>>> import numpy as np
>>> from numpy import linalg as LA
>>> np.set_printoptions(precision=1, suppress=True, linewidth=100, legacy="1.25")
>>> cent = np.array([[3, 2, 0, 0], [3, 2, 2, 2], [1, 2, 1, 1]])
>>> M = np.repeat(cent, 19 // 3, axis=0)
>>> rng = np.random.default_rng(309552)
>>> M = M + 0.1 * rng.normal(size=M.shape)
>>> M.round(1) + 0
array([[ 3.1,  1.8, -0.2, -0.1],
       [ 3. ,  2. ,  0. ,  0. ],
       [ 2.9,  2. ,  0. ,  0. ],
       [ 3. ,  1.9,  0. , -0.1],
       [ 3. ,  1.9,  0.1,  0. ],
       [ 3. ,  2.1,  0.1,  0. ],
       [ 2.9,  2. ,  1.9,  1.9],
       [ 3.1,  1.9,  1.9,  2.1],
       [ 3.1,  2. ,  2. ,  2. ],
       [ 3. ,  2. ,  2. ,  2. ],
       [ 3. ,  2.1,  2. ,  1.9],
       [ 3.1,  1.9,  2.2,  2. ],
       [ 0.8,  1.9,  1.1,  1. ],
       [ 1.1,  1.9,  1.1,  1. ],
       [ 1.1,  2.1,  1. ,  1.1],
       [ 0.9,  2.1,  1. ,  1.2],
       [ 0.9,  2.1,  1.1,  1. ],
       [ 1.1,  1.9,  1. ,  1. ]])
>>> Xs = (M - M.mean(axis=0)) / M.std(axis=0)
>>> Xs.std(axis=0)
array([1., 1., 1., 1.])
>>> np.argwhere(np.abs(Xs) > 2)
array([], shape=(0, 2), dtype=int64)
>>> b = LA.lstsq(np.delete(Xs, 2, axis=1), Xs[:, 2])[0]
>>> round(float(1 - np.var(Xs[:, 2] - np.delete(Xs, 2, axis=1) @ b)), 1)
1.0
>>> x0 = np.array([-2, 2, 0, 0])
>>> rhs = M @ x0
>>> np.round(LA.lstsq(M, rhs)[0], 1) + 0
array([-2.,  2.,  0.,  0.])
>>> rhs
array([-2.5, -2. , -2. , -2.2, -2.2, -1.8, -1.8, -2.3, -2.2, -2.1, -1.9, -2.4,  2.1,  1.7,  2.1,
        2.3,  2.4,  1.6])
>>> rhs = rhs + 0.3 * rng.normal(size=18)
>>> rhs
array([-2.6, -2.3, -1.9, -2.9, -2.1, -2. , -1.8, -2.7, -2.1, -1.8, -2. , -2.7,  2. ,  1.6,  1.7,
        2.2,  1.8,  1.5])
>>> b, *_ = LA.lstsq(M, rhs)
>>> np.round(M.T @ (rhs - M @ b), 1) + 0
array([0., 0., 0., 0.])
>>> [round(float(LA.norm(LA.solve(M.T @ M + lam * np.eye(4), M.T @ rhs))), 2) for lam in (0, 1, 10, 100)]
[2.69, 2.32, 1.15, 0.32]
>>> b
array([-1.9,  1.8, -0.2,  0.2])
>>> np.round(LA.norm(rhs - M @ b), 1)
1.0
